% ipython --no-banner

In [1]: import numpy as np

In [2]: import numpy.linalg as la

In [3]: np.set_printoptions(suppress=True, linewidth=160)

In [4]: rnd = lambda a: np.round(a, 1) + 0

In [5]: K = np.array([[0, 0, 0, 0], [0, 3, 0, 0], [0, 0, 0, 0], [0, 0, 0, 3]])

In [6]: U, s, vt = la.svd(K)

In [7]: vecs = vt[:(s > 1e-8).sum()]

In [8]: rng = np.random.default_rng(619867)

In [9]: vec = K[2] + -3 * K[0] + rng.integers(2) * np.eye(4)[0]

In [10]: vec
Out[10]: array([1., 0., 0., 0.])

In [11]: np.diag(vecs.T @ vecs)
Out[11]: array([0., 1., 0., 1.])

In [12]: feats = np.load("out3.npy")

In [13]: feats
Out[13]: 
array([[ -2,   4,  -1,   1,   6,   8,   4,   6],
       [-11,  12,   7,   9,   9,   1,   9,  -3],
       [ -8,  17,   0,   0,   2,   7,   7,   3],
       [ -7,  18,  -3,  -7,   4,   7,   1,   5],
       [  2,   9,   5,  -1,   6,  10,  -3,   2],
       [  2,  14,  14,   1,  -1,   9,   0,   5],
       [ -1,  19,  12,   8,   5,   7,   5,   7],
       [  4,  16,  17,   8,  -2,   5,   8,   4],
       [ -1,  13,  19,  -1,   2,   0,   5,  11],
       [ -3,   9,  22,  -6,  11,   6,  -4,  20],
       [ -6,  16,  16,  -9,  20,   5,   2,  28],
       [ -3,  20,  20, -11,  24,  -1,   7,  23],
       [  2,  29,  18, -16,  30,   1,   7,  30],
       [ -1,  37,  20, -23,  39,   6,  12,  37],
       [  7,  40,  18, -30,  42,  15,  10,  33],
       [  3,  36,  13, -31,  36,   7,  18,  38],
       [ -4,  42,   6, -23,  45,   2,  12,  37],
       [ -8,  49,  -1, -23,  54,  -5,  16,  46],
       [ -6,  45,  -1, -14,  49,   3,  20,  41],
       [-10,  50,  -6, -12,  42,  10,  28,  48],
       [ -6,  56,  -2, -13,  42,  14,  34,  57],
       [-14,  55,   3, -22,  44,  21,  26,  61],
       [-14,  64,   6, -19,  43,  14,  33,  65],
       [ -5,  60,   2, -25,  49,  20,  25,  60],
       [-14,  65,  10, -26,  53,  16,  34,  59],
       [ -9,  72,   9, -21,  46,  20,  39,  61],
       [ -8,  71,  13, -29,  50,  12,  44,  67],
       [ -9,  70,   9, -20,  50,  20,  42,  58],
       [ -3,  79,   1, -19,  45,  26,  37,  64],
       [  0,  80,   0, -25,  45,  18,  32,  60],
       [ -5,  83,   3, -21,  48,   9,  31,  58],
       [  1,  88,   1, -14,  47,  14,  31,  50]])

In [14]: C = feats[[8, 12]].astype(float)

In [15]: for _ in range(5):
    ...:     idx = la.norm(feats[:, None] - C, axis=-1).argmin(axis=1)
    ...:     C = np.array([feats[idx == j].mean(axis=0) for j in range(2)])
    ...: 

In [16]: idx
Out[16]: array([0, 0, 0, 0, 0, 0, 0, 0, 0, 0, 0, 0, 0, 1, 1, 1, 1, 1, 1, 1, 1, 1, 1, 1, 1, 1, 1, 1, 1, 1, 1, 1])

In [17]: np.abs(C[1] - C[0]).argmax()
Out[17]: np.int64(1)

In [18]: Xs = (feats - feats.mean(axis=0)) / feats.std(axis=0)

In [19]: rnd(Xs.std(axis=0))
Out[19]: array([1., 1., 1., 1., 1., 1., 1., 1.])

In [20]: b = la.lstsq(np.delete(Xs, 2, axis=1), Xs[:, 2])[0]

In [21]: rnd(1 - np.var(Xs[:, 2] - np.delete(Xs, 2, axis=1) @ b))
Out[21]: np.float64(0.4)

In [22]: vec = np.array([0, 5, -3, 7])

In [23]: h1 = np.maximum(K @ vec, 0)

In [24]: K * (h1 > 1e-9)[:, None]
Out[24]: 
array([[0, 0, 0, 0],
       [0, 3, 0, 0],
       [0, 0, 0, 0],
       [0, 0, 0, 3]])

In [25]: K.T @ h1
Out[25]: array([ 0, 45,  0, 63])

In [26]: Xs = feats - feats.mean(axis=0)

In [27]: vecs = la.svd(Xs)[2][:1]

In [28]: other = Xs - Xs @ vecs.T @ vecs

In [29]: rnd((Xs @ vecs.T).std(axis=0))
Out[29]: array([41.9])

In [30]: gram = np.cov(feats, rowvar=False)

In [31]: gram.shape
Out[31]: (8, 8)

In [32]: rnd(la.eigvalsh(gram)[::-1])
Out[32]: array([1815.7,  124.5,   58.8,   44.8,   31.3,   14.6,   11. ,    9.4])

In [33]: rnd(np.polyfit(feats[:, 7], feats[:, 5], 1))
Out[33]: array([0.2, 2.7])

In [34]: np.median(feats, axis=0)
Out[34]: array([ -4.5,  41. ,   6.5, -15. ,  42. ,   8.5,  14. ,  37.5])

In [35]: M = np.load("layer6.npy")

In [36]: M
Out[36]: 
array([[ 2,  3,  3],
       [10,  3, 10],
       [ 5,  3,  9],
       [14,  3, 15],
       [ 9,  3,  8],
       [ 3,  3,  5],
       [ 9,  3, 11],
       [ 4,  3,  4],
       [ 4,  3,  7],
       [ 5,  3,  9],
       [ 7,  3,  4],
       [ 3,  3,  5],
       [11,  3,  9],
       [ 4,  3,  7],
       [12,  3,  8],
       [ 7,  3,  7],
       [ 3,  3,  5],
       [ 4,  3,  4],
       [12,  3,  8],
       [11,  3,  9],
       [13,  3, 10],
       [ 6,  3,  8],
       [13,  3, 10],
       [11,  3, 12],
       [11,  3,  9],
       [ 7,  3, 10],
       [14,  3, 12],
       [ 8,  3, 12]])

In [37]: # rows 2 and 9 are equal

In [38]: other = np.c_[M[:, :1] @ np.array([[3]]), np.array([1, -1, -2, 3, 5, 2, -4, 2, -1, -5, 2, 1, 5, -4, 2, 2, -5, 4, 1, 5, -4, 4, -4, 3, -5, 0, -3, 4])]

In [39]: other
Out[39]: 
array([[ 6,  1],
       [30, -1],
       [15, -2],
       [42,  3],
       [27,  5],
       [ 9,  2],
       [27, -4],
       [12,  2],
       [12, -1],
       [15, -5],
       [21,  2],
       [ 9,  1],
       [33,  5],
       [12, -4],
       [36,  2],
       [21,  2],
       [ 9, -5],
       [12,  4],
       [36,  1],
       [33,  5],
       [39, -4],
       [18,  4],
       [39, -4],
       [33,  3],
       [33, -5],
       [21,  0],
       [42, -3],
       [24,  4]])

In [40]: rnd(la.lstsq(M, other[:, 0])[0])
Out[40]: array([3., 0., 0.])

In [41]: rnd(la.norm(la.qr(M)[0].T @ other, axis=0) ** 2 / ((other ** 2).sum(axis=0) + 1e-12))
Out[41]: array([1., 0.])

In [42]: idx = rng.permutation(3)

In [43]: other = M[:, idx] * rng.choice([-1, 1], 3)

In [44]: other
Out[44]: 
array([[ -3,   2,  -3],
       [ -3,  10, -10],
       [ -3,   5,  -9],
       [ -3,  14, -15],
       [ -3,   9,  -8],
       [ -3,   3,  -5],
       [ -3,   9, -11],
       [ -3,   4,  -4],
       [ -3,   4,  -7],
       [ -3,   5,  -9],
       [ -3,   7,  -4],
       [ -3,   3,  -5],
       [ -3,  11,  -9],
       [ -3,   4,  -7],
       [ -3,  12,  -8],
       [ -3,   7,  -7],
       [ -3,   3,  -5],
       [ -3,   4,  -4],
       [ -3,  12,  -8],
       [ -3,  11,  -9],
       [ -3,  13, -10],
       [ -3,   6,  -8],
       [ -3,  13, -10],
       [ -3,  11, -12],
       [ -3,  11,  -9],
       [ -3,   7, -10],
       [ -3,  14, -12],
       [ -3,   8, -12]])

In [45]: U, _, vt = la.svd(M.T @ other)

In [46]: idx
Out[46]: array([1, 0, 2])

In [47]: rnd(la.lstsq(M, other)[0])
Out[47]: 
array([[ 0.,  1.,  0.],
       [-1.,  0.,  0.],
       [ 0.,  0., -1.]])

In [48]: vec = np.array([-3, 3, 0])

In [49]: rhs = M @ vec

In [50]: rnd(la.lstsq(M, rhs)[0])
Out[50]: array([-3.,  3.,  0.])

In [51]: try:
    ...:     la.solve(M, rhs)
    ...: except la.LinAlgError as e:
    ...:     print(e)
    ...: 
Last 2 dimensions of the array must be square

In [52]: rhs
Out[52]: array([  3, -21,  -6, -33, -18,   0, -18,  -3,  -3,  -6, -12,   0, -24,  -3, -27, -12,   0,  -3, -27, -24, -30,  -9, -30, -24, -24, -12, -33, -15])

In [53]: rnd(la.pinv(M) @ M)
Out[53]: 
array([[1., 0., 0.],
       [0., 1., 0.],
       [0., 0., 1.]])

In [54]: rhs = rhs + 0.1 * rng.normal(size=28)

In [55]: rnd(rhs)
Out[55]: 
array([  3.2, -21. ,  -5.8, -32.9, -18.1,  -0.1, -18.1,  -3.1,  -3. ,  -6. , -12. ,   0.1, -24. ,  -2.7, -27. , -12. ,   0. ,  -3.1, -27.1, -23.8, -30. ,
        -9.1, -29.9, -24. , -24. , -12. , -33. , -15.1])

In [56]: b, *_ = la.lstsq(M, rhs)

In [57]: rnd(la.norm(rhs - M @ b))
Out[57]: np.float64(0.5)

In [58]: other = np.array([[0, 1], [0, 0], [-1, 1]])

In [59]: M @ other
Out[59]: 
array([[ -3,   5],
       [-10,  20],
       [ -9,  14],
       [-15,  29],
       [ -8,  17],
       [ -5,   8],
       [-11,  20],
       [ -4,   8],
       [ -7,  11],
       [ -9,  14],
       [ -4,  11],
       [ -5,   8],
       [ -9,  20],
       [ -7,  11],
       [ -8,  20],
       [ -7,  14],
       [ -5,   8],
       [ -4,   8],
       [ -8,  20],
       [ -9,  20],
       [-10,  23],
       [ -8,  14],
       [-10,  23],
       [-12,  23],
       [ -9,  20],
       [-10,  17],
       [-12,  26],
       [-12,  20]])

In [60]: np.einsum("ij,ij->i", M, M)
Out[60]: array([ 22, 209, 115, 430, 154,  43, 211,  41,  74, 115,  74,  43, 211,  74, 217, 107,  43,  41, 217, 211, 278, 109, 278, 274, 211, 158, 349, 217])

In [61]: np.vstack([M, other.T]).shape
Out[61]: (30, 3)

In [62]: proj = M @ la.solve(M.T @ M, M.T)

In [63]: np.allclose(proj @ proj, proj)
Out[63]: True

In [64]: rnd(proj @ M[:, 2])
Out[64]: array([ 3., 10.,  9., 15.,  8.,  5., 11.,  4.,  7.,  9.,  4.,  5.,  9.,  7.,  8.,  7.,  5.,  4.,  8.,  9., 10.,  8., 10., 12.,  9., 10., 12., 12.])

In [65]: rnd(la.eigvalsh(proj))
Out[65]: array([0., 0., 0., 0., 0., 0., 0., 0., 0., 0., 0., 0., 0., 0., 0., 0., 0., 0., 0., 0., 0., 0., 0., 0., 0., 1., 1., 1.])

In [66]: la.matrix_rank(np.eye(28) - proj)
Out[66]: np.int64(25)

In [67]: f = np.array([-2, 1, 0, -1, 2, 1, 1])

In [68]: mat = np.outer(rng.normal(size=17), f) + 0.3 * rng.normal(size=(17, 7))

In [69]: rnd(mat)
Out[69]: 
array([[-0.3, -0.2, -0.9, -0.2,  0.1,  0.7, -0.2],
       [ 4.2, -2. ,  0. ,  2.2, -4.2, -2. , -2.1],
       [-0.1,  0.1,  0. , -0.2,  0.6,  0.5,  0. ],
       [-1.7,  0.8, -0.1, -1.3,  1.2,  1. ,  0.4],
       [ 0.5, -0.5,  0. , -0.4, -0.4, -0.2,  0. ],
       [ 0.1,  0.2, -0.2, -0.6, -0.6,  0.1,  0.5],
       [ 2.1, -0.4, -0.5,  1.4, -2. , -1.1, -1.2],
       [ 0.4, -0.3, -0.2,  0.4, -0.5,  0. , -0.3],
       [ 0. , -0.7, -0.4,  0.1, -0.2,  0. , -0.1],
       [-2.8,  1.8,  0.3, -1.1,  2. ,  1.5,  1.4],
       [-4.2,  2.1,  0.1, -2.1,  4.3,  2.1,  2. ],
       [-1.3,  0.8,  0. , -0.7,  1.2,  1.4,  1. ],
       [ 0.5, -0.5,  0. ,  0. , -0.2,  0.2, -0.4],
       [ 0.8, -0.8, -0.2,  0.7, -1.5, -0.8,  0. ],
       [ 0.9, -0.8, -0.4,  0.5, -1.1, -0.6,  0.1],
       [ 0.9, -0.6,  0.2,  0.4, -0.5, -0.4, -0.3],
       [-0.4, -0.2,  0.1, -0.1,  0. ,  0.2, -0.4]])

In [70]: proj = mat @ la.solve(mat.T @ mat, mat.T)

In [71]: rnd(proj @ mat[:, 2])
Out[71]: array([-0.9,  0. ,  0. , -0.1,  0. , -0.2, -0.5, -0.2, -0.4,  0.3,  0.1,  0. ,  0. , -0.2, -0.4,  0.2,  0.1])

In [72]: rnd(la.eigvalsh(proj))
Out[72]: array([0., 0., 0., 0., 0., 0., 0., 0., 0., 0., 1., 1., 1., 1., 1., 1., 1.])

In [73]: W0, _ = la.qr(np.array([[-0.1, -0.7, -2.8, -0.8, -0.9, 0.9],
    ...:     [-0.6, -0.1, -0.5, -0.9, 0.9, 1.2],
    ...:     [0.2, -1.0, 0.3, -1.5, -3.0, -1.2],
    ...:     [0.8, 2.2, -0.2, -0.9, 1.4, 1.0],
    ...:     [-0.4, 1.4, -0.9, 0.5, -0.4, -1.0],
    ...:     [0.6, -0.3, 0.0, 0.6, -1.9, 0.5]]))

In [74]: rnd(W0)
Out[74]: 
array([[-0.1,  0.2,  1. ,  0. ,  0.1, -0.1],
       [-0.5, -0.1,  0.1, -0.5,  0.1,  0.7],
       [ 0.2,  0.4,  0. , -0.7, -0.6, -0.1],
       [ 0.6, -0.6,  0.2, -0.4,  0.2,  0. ],
       [-0.3, -0.6,  0.2,  0.2, -0.7,  0. ],
       [ 0.5,  0.2,  0.1,  0.4, -0.3,  0.7]])

In [75]: np.allclose(W0, W0.T)
Out[75]: False

In [76]: rnd(W0 @ W0)
Out[76]: 
array([[-0.1,  0.3, -0.1, -0.8, -0.6,  0. ],
       [ 0.1,  0.3, -0.4,  0.5, -0.5,  0.4],
       [-0.5,  0.7, -0.1, -0.1,  0.5,  0.2],
       [ 0. ,  0.4,  0.5,  0.4, -0.3, -0.5],
       [ 0.7,  0.3, -0.5, -0.1,  0.3, -0.4],
       [ 0.5,  0.2,  0.6, -0.2,  0.1,  0.6]])

In [77]: assert W0 == W0.T
---------------------------------------------------------------------------
ValueError                                Traceback (most recent call last)
Cell In[77], line 1
----> 1 assert W0 == W0.T

ValueError: The truth value of an array with more than one element is ambiguous. Use a.any() or a.all()

In [78]: rnd((W0 - W0.T) / 2)
Out[78]: 
array([[ 0. ,  0.4,  0.4, -0.3,  0.2, -0.3],
       [-0.4,  0. , -0.2,  0.1,  0.4,  0.2],
       [-0.4,  0.2,  0. , -0.4, -0.4, -0.1],
       [ 0.3, -0.1,  0.4,  0. ,  0. , -0.2],
       [-0.2, -0.4,  0.4,  0. ,  0. ,  0.1],
       [ 0.3, -0.2,  0.1,  0.2, -0.1,  0. ]])

In [79]: rnd(np.trace(W0))
Out[79]: np.float64(-0.6)

In [80]: rnd(la.det(W0))
Out[80]: np.float64(-1.0)

In [81]: idx = rng.permutation(6)

In [82]: other = W0[:, idx] * rng.choice([-1, 1], 6)

In [83]: rnd(other)
Out[83]: 
array([[-1. ,  0.1, -0.1,  0. ,  0.1,  0.2],
       [-0.1,  0.5, -0.1,  0.5, -0.7, -0.1],
       [ 0. , -0.2,  0.6,  0.7,  0.1,  0.4],
       [-0.2, -0.6, -0.2,  0.4,  0. , -0.6],
       [-0.2,  0.3,  0.7, -0.2,  0. , -0.6],
       [-0.1, -0.5,  0.3, -0.4, -0.7,  0.2]])

In [84]: U, _, vt = la.svd(W0.T @ other)

In [85]: rnd(la.lstsq(W0, other)[0])
Out[85]: 
array([[ 0., -1.,  0.,  0.,  0.,  0.],
       [ 0.,  0.,  0.,  0.,  0.,  1.],
       [-1.,  0.,  0.,  0.,  0.,  0.],
       [ 0.,  0.,  0., -1.,  0.,  0.],
       [ 0.,  0., -1.,  0.,  0.,  0.],
       [ 0.,  0.,  0.,  0., -1.,  0.]])

In [86]: other = np.array([[1, 1], [1, -1]])

In [87]: E = np.kron(other, np.kron(other, other))[rng.permutation(8)][:9]

In [88]: E
Out[88]: 
array([[ 1, -1,  1, -1, -1,  1, -1,  1],
       [ 1,  1, -1, -1,  1,  1, -1, -1],
       [ 1,  1, -1, -1, -1, -1,  1,  1],
       [ 1,  1,  1,  1,  1,  1,  1,  1],
       [ 1, -1, -1,  1, -1,  1,  1, -1],
       [ 1,  1,  1,  1, -1, -1, -1, -1],
       [ 1, -1,  1, -1,  1, -1,  1, -1],
       [ 1, -1, -1,  1,  1, -1, -1,  1]])

In [89]: Q, vecs = la.qr(M[:, :1])[0], la.qr(M[:, 1:])[0]

In [90]: s = la.svd(Q.T @ vecs, compute_uv=False)

In [91]: rnd(s)
Out[91]: array([1.])

In [92]: (s > 0.9).sum()
Out[92]: np.int64(1)

In [93]: f = np.array([1, 0, 2, 0, 2, 2, 0, 0])

In [94]: other = E + np.outer(f, np.eye(8)[4])

In [95]: la.matrix_rank(other - E)
Out[95]: np.int64(1)

In [96]: rnd(la.det(other) / la.det(E)), rnd(1 + la.solve(E, f)[4])
Out[96]: (np.float64(0.1), np.float64(0.1))

In [97]: vec = np.array([3, 1, 1, -3, 2, -3, 3])

In [98]: rhs = mat @ vec

In [99]: rnd(la.lstsq(mat, rhs)[0])
Out[99]: array([ 3.,  1.,  1., -3.,  2., -3.,  3.])

In [100]: rnd(rhs)
Out[100]: array([-3.7, -4.7,  0.1,  0.2,  2.2,  2.1, -3. , -2.1, -1.9,  0.9,  4.1, -0.2, -1.5, -1.3, -0.2,  0.5, -2.8])

In [101]: rnd(la.solve(mat.T @ mat, mat.T @ rhs))
Out[101]: array([ 3.,  1.,  1., -3.,  2., -3.,  3.])

In [102]: rhs = rhs + 0.1 * rng.normal(size=17)

In [103]: rnd(rhs)
Out[103]: array([-3.7, -4.8,  0.1,  0.4,  2.1,  2. , -3.1, -2. , -1.9,  0.9,  4.1, -0.2, -1.3, -1.2, -0.2,  0.6, -2.7])

In [104]: b, *_ = la.lstsq(mat, rhs)

In [105]: b.round()
Out[105]: array([ 3.,  1.,  1., -3.,  2., -3.,  3.])

In [106]: rnd(mat.T @ (rhs - mat @ b))
Out[106]: array([0., 0., 0., 0., 0., 0., 0.])

In [107]: [round(float(la.norm(la.solve(mat.T @ mat + lam * np.eye(7), mat.T @ rhs))), 2) for lam in (0, 1, 10, 100)]
Out[107]: [6.32, 3.39, 0.88, 0.33]

In [108]: rnd(la.norm(rhs - mat @ b))
Out[108]: np.float64(0.2)
